In [1]: import numpy as np

In [2]: from numpy import linalg as LA

In [3]: np.set_printoptions(precision=2, suppress=True, linewidth=120)

In [4]: def rd(a):
   ...:     return np.round(a, 2) + 0
   ...: 

In [5]: F = np.loadtxt("run7.csv", delimiter=",")

In [6]: F
Out[6]: 
array([[-0.89,  0.64,  0.97, -0.98,  0.85, -1.  ,  0.48, -0.79, -0.35,  0.87,  1.  ,  1.  ],
       [ 0.25, -0.54,  0.84,  0.97,  0.3 , -0.82,  0.74, -0.48,  0.75, -0.99, -0.98, -0.99],
       [ 0.87,  0.85, -1.  , -0.89,  0.96, -0.63,  0.65,  0.93,  0.04,  1.  ,  0.97,  0.24],
       [ 0.74, -0.37, -0.92, -0.03,  0.35,  0.89, -0.16,  0.54, -0.1 ,  0.21, -0.75, -0.95],
       [-0.98, -0.89,  1.  ,  1.  , -0.91, -1.  ,  0.74, -1.  ,  0.89, -1.  , -1.  , -0.54],
       [-0.8 , -0.59,  0.84, -0.62, -0.93,  0.96, -0.91, -0.68, -0.73, -0.06,  0.11,  0.92],
       [-0.76,  0.28,  0.11, -0.79, -0.94,  0.94, -0.89, -0.07, -0.74,  0.93,  0.94,  0.99],
       [ 0.77, -0.45, -0.52,  0.98, -0.06,  0.44,  0.55,  0.37,  0.72, -0.97, -0.99, -1.  ],
       [-0.99, -0.91,  1.  ,  0.7 , -0.91, -0.97, -0.36, -1.  , -0.02, -1.  , -0.9 ,  0.99],
       [-0.49, -0.99,  0.99,  0.88, -0.92,  0.99, -0.86, -0.94, -0.35, -1.  , -1.  , -0.99],
       [-0.12,  0.89,  0.3 , -0.95,  0.99, -1.  ,  0.94,  0.05,  0.36,  0.95,  0.99,  1.  ],
       [ 0.76,  0.76, -0.98,  0.28,  0.38,  0.05,  0.45,  0.89,  0.34,  0.92,  0.68, -0.75],
       [ 0.85, -0.42, -0.98, -1.  ,  1.  ,  0.27, -0.05,  0.45, -0.83,  1.  ,  0.84,  0.9 ],
       [-0.26, -0.79,  0.89, -0.99,  0.97, -0.84,  0.1 , -0.86, -0.61, -0.14, -0.02,  0.96],
       [ 0.64,  0.21, -1.  ,  0.72, -1.  ,  1.  , -0.99,  0.97, -0.76,  0.98, -0.14, -0.98]])

In [7]: vec = np.array([5, 4, 4, 3, 1, 6, 2, 6, 4, 7, 9, 3])

In [8]: y = F @ vec

In [9]: rd(LA.lstsq(F, y)[0])
Out[9]: array([5., 4., 4., 3., 1., 6., 2., 6., 4., 7., 9., 3.])

In [10]: rd(LA.solve(F.T @ F, F.T @ y))
Out[10]: array([5., 4., 4., 3., 1., 6., 2., 6., 4., 7., 9., 3.])

In [11]: rng = np.random.default_rng(7745)

In [12]: y = y + 0.1 * rng.normal(size=15)

In [13]: rd(y)
Out[13]: 
array([  6.75, -16.19,  21.72,  -1.34, -27.  ,  -5.54,  12.88,  -6.94, -28.15, -22.53,  18.3 ,  22.23,  14.75, -13.76,
        10.61])

In [14]: beta, *_ = LA.lstsq(F, y)

In [15]: beta.round()
Out[15]: array([5., 4., 4., 3., 1., 6., 2., 6., 4., 7., 9., 3.])
